In [1]: import numpy as np

In [2]: import numpy.linalg as la

In [3]: np.set_printoptions(precision=2, suppress=True, linewidth=140)

In [4]: arr = np.loadtxt("case10.csv", delimiter=",")

In [5]: arr
Out[5]: 
array([[28., 17.,  9., 16., 16., 20.],
       [17., 20.,  8., 14., 16., 12.],
       [ 9.,  8., 10., 14.,  6., 11.],
       [16., 14., 14., 24., 10., 19.],
       [16., 16.,  6., 10., 14., 10.],
       [20., 12., 11., 19., 10., 26.]])

In [6]: # symmetric, so the eigenvalues are real

In [7]: x0 = np.ones(6)

In [8]: for _ in range(6):
   ...:     x0 = arr @ x0
   ...:     x0 /= la.norm(x0)
   ...:     print(round(x0 @ arr @ x0, 2))
   ...: 
89.67
89.68
89.68
89.68
89.68
89.68

In [9]: x0
Out[9]: array([0.5 , 0.4 , 0.26, 0.45, 0.33, 0.46])

In [10]: round(float(la.eigvalsh(arr)[-1]), 2)
Out[10]: 89.68

In [11]: M = 0.5 ** np.abs(np.subtract.outer(np.arange(4), np.arange(4)))

In [12]: M
Out[12]: 
array([[1.  , 0.5 , 0.25, 0.12],
       [0.5 , 1.  , 0.5 , 0.25],
       [0.25, 0.5 , 1.  , 0.5 ],
       [0.12, 0.25, 0.5 , 1.  ]])

In [13]: Y = arr / la.norm(arr, axis=1, keepdims=True)

In [14]: C2 = Y @ Y.T

In [15]: print((C2 - 2 * np.eye(6)).round(6).argmax(axis=1))
[4 4 3 2 1 3]

In [16]: (np.abs(C2) > 0.9).astype(int)
Out[16]: 
array([[1, 1, 1, 1, 1, 1],
       [1, 1, 1, 1, 1, 1],
       [1, 1, 1, 1, 0, 1],
       [1, 1, 1, 1, 0, 1],
       [1, 1, 0, 0, 1, 0],
       [1, 1, 1, 1, 0, 1]])

In [17]: C2[3]
Out[17]: array([0.93, 0.92, 1.  , 1.  , 0.9 , 0.97])

In [18]: x0 = np.ones(4)

In [19]: for _ in range(4):
    ...:     x0 = M @ x0
    ...:     x0 /= la.norm(x0)
    ...:     print(round(x0 @ M @ x0, 2))
    ...: 
2.08
2.09
2.09
2.09

In [20]: x0
Out[20]: array([0.44, 0.56, 0.56, 0.44])

In [21]: round(la.eigvalsh(M)[-1], 2)
Out[21]: np.float64(2.09)

In [22]: m1 = np.load("out10.npy")

In [23]: print(m1)
[[ 1.79 -3.65  1.48  1.34]
 [ 1.58  0.22 -2.6  -0.63]
 [ 2.76  1.06 -0.04 -0.06]
 [ 0.16 -0.1  -1.33  2.96]
 [-1.43 -0.12 -1.48  1.8 ]
 [-1.95 -2.24 -2.34 -1.9 ]]

In [24]: m1.shape
Out[24]: (6, 4)

In [25]: np.round(np.abs(m1).max(), 2)
Out[25]: np.float64(3.65)

In [26]: print(np.count_nonzero(m1))
24

In [27]: la.matrix_rank(m1)
Out[27]: np.int64(4)

In [28]: x0 = np.array([3, 2, 1, 2])

In [29]: y = m1 @ x0

In [30]: la.lstsq(m1, y)[0]
Out[30]: array([3., 2., 1., 2.])

In [31]: la.solve(m1.T @ m1, m1.T @ y)
Out[31]: array([3., 2., 1., 2.])

In [32]: y
Out[32]: array([  2.21,   1.31,  10.22,   4.88,  -2.4 , -16.47])

In [33]: rng = np.random.default_rng(234)

In [34]: y = y + 0.3 * rng.normal(size=6)

In [35]: y
Out[35]: array([  2.36,   1.5 ,  10.37,   5.06,  -2.4 , -16.43])

In [36]: beta, *_ = la.lstsq(m1, y)

In [37]: np.round(m1.T @ (y - m1 @ beta), 2) + 0
Out[37]: array([0., 0., 0., 0.])

In [38]: beta.round()
Out[38]: array([3., 2., 1., 2.])

In [39]: beta
Out[39]: array([3.06, 1.97, 0.95, 2.02])

In [40]: feats = np.loadtxt("w.csv", delimiter=",")

In [41]: print(feats)
[[0.25 0.38 0.25 0.12]
 [0.22 0.44 0.11 0.22]
 [0.1  0.2  0.4  0.3 ]
 [0.2  0.   0.   0.8 ]]

In [42]: Y = feats / np.sqrt((feats ** 2).mean(axis=1, keepdims=True))

In [43]: feats - feats.mean(axis=1, keepdims=True)
Out[43]: 
array([[ 0.  ,  0.12,  0.  , -0.12],
       [-0.03,  0.19, -0.14, -0.03],
       [-0.15, -0.05,  0.15,  0.05],
       [-0.05, -0.25, -0.25,  0.55]])

In [44]: la.matrix_rank(Y) == la.matrix_rank(feats)
Out[44]: np.True_

In [45]: la.norm(Y, axis=1)
Out[45]: array([2., 2., 2., 2.])

In [46]: Y[3]
Out[46]: array([0.49, 0.  , 0.  , 1.94])

In [47]: Y = m1 / np.sqrt((m1 ** 2).mean(axis=1, keepdims=True))

In [48]: la.norm(Y, axis=1)
Out[48]: array([2., 2., 2., 2., 2., 2.])

In [49]: la.norm(m1, axis=1).argmax()
Out[49]: np.int64(0)

In [50]: np.round(m1[3] @ m1[5], 2)
Out[50]: np.float64(-2.6)

In [51]: np.round(la.norm(m1[3], 1), 2), round(la.norm(m1[3], np.inf), 2)
Out[51]: (np.float64(4.55), np.float64(2.96))

In [52]: np.round(la.norm(m1[3] - m1[5]), 2)
Out[52]: np.float64(5.8)

In [53]: K = np.loadtxt("arr.csv", delimiter=",")

In [54]: K
Out[54]: 
array([[ 3.99, -7.23, -6.05, -0.65],
       [ 1.01,  3.45,  6.25,  4.13],
       [ 1.71,  1.91,  6.71,  3.16],
       [ 2.08,  2.82,  4.12,  3.56],
       [ 3.16,  3.61,  7.6 ,  2.36],
       [ 3.91, 10.58,  1.09, -0.23],
       [ 2.71,  1.69,  5.92,  2.44],
       [ 5.08, 11.12, -0.69,  0.7 ],
       [ 4.47, 12.73,  0.19, -1.72],
       [ 4.8 , 10.71,  1.23, -0.39],
       [ 1.46,  4.26,  5.52,  3.62],
       [ 7.22, 12.67,  1.53,  0.1 ],
       [ 1.12,  1.18,  5.59,  3.02],
       [ 4.02, 10.79,  2.01, -2.02],
       [ 4.62, 10.94,  0.77, -1.38],
       [ 4.58, 10.57, -0.62,  0.99],
       [ 5.01, -8.47, -4.75,  0.08],
       [ 7.41,  9.87,  0.14,  1.23],
       [ 3.69, 11.96,  1.36, -0.26]])

In [55]: C2 = np.cov(K, rowvar=False)

In [56]: np.median(K, axis=0)
Out[56]: array([3.99, 9.87, 1.36, 0.7 ])

In [57]: np.corrcoef(K.T)
Out[57]: 
array([[ 1.  ,  0.4 , -0.63, -0.65],
       [ 0.4 ,  1.  ,  0.11, -0.38],
       [-0.63,  0.11,  1.  ,  0.69],
       [-0.65, -0.38,  0.69,  1.  ]])

In [58]: print(np.polyfit(K[:, 1], K[:, 0], 1))
[0.11 3.1 ]

In [59]: round(float(np.corrcoef(K[:, 1], K[:, 0])[0, 1]), 2)
Out[59]: 0.4

In [60]: C2.shape
Out[60]: (4, 4)

In [61]: C2
Out[61]: 
array([[ 3.34,  4.74, -4.31, -2.31],
       [ 4.74, 41.45,  2.65, -4.69],
       [-4.31,  2.65, 13.97,  4.99],
       [-2.31, -4.69,  4.99,  3.76]])

In [62]: ev, vecs = la.eigh(C2)

In [63]: print(np.round(ev.sum(), 2), round(float(np.trace(C2)), 2))
62.52 62.52

In [64]: la.eigvalsh(C2 + 2 * np.eye(4))
Out[64]: array([ 2.93,  3.23, 19.62, 44.74])

In [65]: np.round(vecs.T @ C2 @ vecs, 2) + 0
Out[65]: 
array([[ 0.93,  0.  ,  0.  ,  0.  ],
       [ 0.  ,  1.23,  0.  ,  0.  ],
       [ 0.  ,  0.  , 17.62,  0.  ],
       [ 0.  ,  0.  ,  0.  , 42.74]])

In [66]: np.abs(vecs[:, -1])
Out[66]: array([0.12, 0.98, 0.05, 0.12])

In [67]: print((ev > 1e-8).sum(), (ev < -1e-8).sum())
4 0

In [68]: la.svd(C2, compute_uv=False)
Out[68]: array([42.74, 17.62,  1.23,  0.93])

In [69]: la.eigvalsh(C2 @ C2)
Out[69]: array([   0.86,    1.51,  310.62, 1826.37])

In [70]: J = np.loadtxt("block15.csv", delimiter=",")

In [71]: J.round(2) + 0
Out[71]: 
array([[ 0.  , -0.32, -0.69,  3.11,  1.5 ],
       [ 0.69, -3.15, -0.26,  1.18, -1.99],
       [ 2.71, -0.35,  2.02, -0.14,  0.35],
       [-1.96,  0.18,  2.58, -0.43, -0.71],
       [-0.47, -2.24,  1.02, -1.55,  2.72],
       [ 0.85,  0.72, -1.83, -1.52, -0.74],
       [ 0.28,  1.78,  1.91, -0.33, -1.96]])

In [72]: x0 = np.array([8, -3, 0, 0, -4])

In [73]: y = J @ x0

In [74]: beta, lr = np.zeros(5), 1 / la.norm(J, 2) ** 2

In [75]: for i in range(3):
    ...:     beta -= lr * J.T @ (J @ beta - y)
    ...:     if i % 1 == 0: print(i, round(la.norm(J @ beta - y), 2))
    ...: 
0 14.57
1 6.36
2 2.95

In [76]: beta
Out[76]: array([ 7.2 , -2.92, -0.06,  0.19, -3.99])

In [77]: np.round(la.cond(J), 2)
Out[77]: np.float64(1.52)

In [78]: E = np.array([[0, -1, -2, -5], [1, 0, 1, -5], [2, -1, 0, -1], [5, 5, 1, 0]])

In [79]: # skew-symmetric

In [80]: x0 = np.array([3, -9, 8, -9])

In [81]: y = K @ x0

In [82]: la.solve(K.T @ K, K.T @ y)
Out[82]: array([ 3., -9.,  8., -9.])

In [83]: la.lstsq(K, y)[0]
Out[83]: array([ 3., -9.,  8., -9.])

In [84]: print(np.round(la.pinv(K) @ K, 2) + 0)
[[1. 0. 0. 0.]
 [0. 1. 0. 0.]
 [0. 0. 1. 0.]
 [0. 0. 0. 1.]]

In [85]: y = y + 0.05 * rng.normal(size=19)

In [86]: print(y)
[ 34.42 -15.23  13.22 -18.2   16.41 -72.6   18.3  -96.64 -84.21 -68.62 -22.37 -81.07  10.29 -50.8  -66.05 -95.17  52.52 -76.56 -83.41]

In [87]: beta, *_ = la.lstsq(K, y)

In [88]: [round(float(la.norm(la.solve(K.T @ K + lam * np.eye(4), K.T @ y))), 2) for lam in (0, 1, 10, 100)]
Out[88]: [15.3, 14.67, 11.21, 6.77]

In [89]: round(la.norm(y - K @ beta), 2)
Out[89]: np.float64(0.2)

In [90]: beta.round()
Out[90]: array([ 3., -9.,  8., -9.])

In [91]: O, R = la.qr(E)

In [92]: print(np.round(O.T @ O, 2) + 0)
[[1. 0. 0. 0.]
 [0. 1. 0. 0.]
 [0. 0. 1. 0.]
 [0. 0. 0. 1.]]

In [93]: round(float(np.trace(O @ O.T)), 2)
Out[93]: 4.0

In [94]: np.allclose(R.T @ R, E.T @ E)
Out[94]: True

In [95]: R
Out[95]: 
array([[-5.48, -4.2 , -1.1 ,  1.28],
       [ 0.  ,  3.06,  0.78,  3.71],
       [ 0.  ,  0.  , -2.05, -1.7 ],
       [ 0.  ,  0.  ,  0.  , -5.72]])

In [96]: print(np.abs(np.diag(R)))
[5.48 3.06 2.05 5.72]

In [97]: data = np.load("dump.npy")

In [98]: data
Out[98]: 
array([[-2,  0,  2, -1,  0,  1],
       [-1,  0, -2,  2,  2, -2],
       [-1, -1,  1, -1, -1,  2],
       [ 2,  2,  0,  2,  1,  1],
       [-1,  2,  2, -1,  2, -2],
       [ 2, -1, -1, -1,  1, -1]])

In [99]: ang = np.radians(60)

In [100]: R = np.eye(6)

In [101]: R[3, 3] = R[0, 0] = np.cos(ang)

In [102]: R[3, 0], R[0, 3] = -np.sin(ang), np.sin(ang)

In [103]: R
Out[103]: 
array([[ 0.5 ,  0.  ,  0.  ,  0.87,  0.  ,  0.  ],
       [ 0.  ,  1.  ,  0.  ,  0.  ,  0.  ,  0.  ],
       [ 0.  ,  0.  ,  1.  ,  0.  ,  0.  ,  0.  ],
       [-0.87,  0.  ,  0.  ,  0.5 ,  0.  ,  0.  ],
       [ 0.  ,  0.  ,  0.  ,  0.  ,  1.  ,  0.  ],
       [ 0.  ,  0.  ,  0.  ,  0.  ,  0.  ,  1.  ]])

In [104]: Y = data @ R.T

In [105]: Y
Out[105]: 
array([[-1.87,  0.  ,  2.  ,  1.23,  0.  ,  1.  ],
       [ 1.23,  0.  , -2.  ,  1.87,  2.  , -2.  ],
       [-1.37, -1.  ,  1.  ,  0.37, -1.  ,  2.  ],
       [ 2.73,  2.  ,  0.  , -0.73,  1.  ,  1.  ],
       [-1.37,  2.  ,  2.  ,  0.37,  2.  , -2.  ],
       [ 0.13, -1.  , -1.  , -2.23,  1.  , -1.  ]])

In [106]: round(float(la.det(R)), 2), np.trace(R)
Out[106]: (1.0, np.float64(5.0))

In [107]: np.abs(Y - data).max(axis=0)
Out[107]: array([2.23, 0.  , 0.  , 2.73, 0.  , 0.  ])
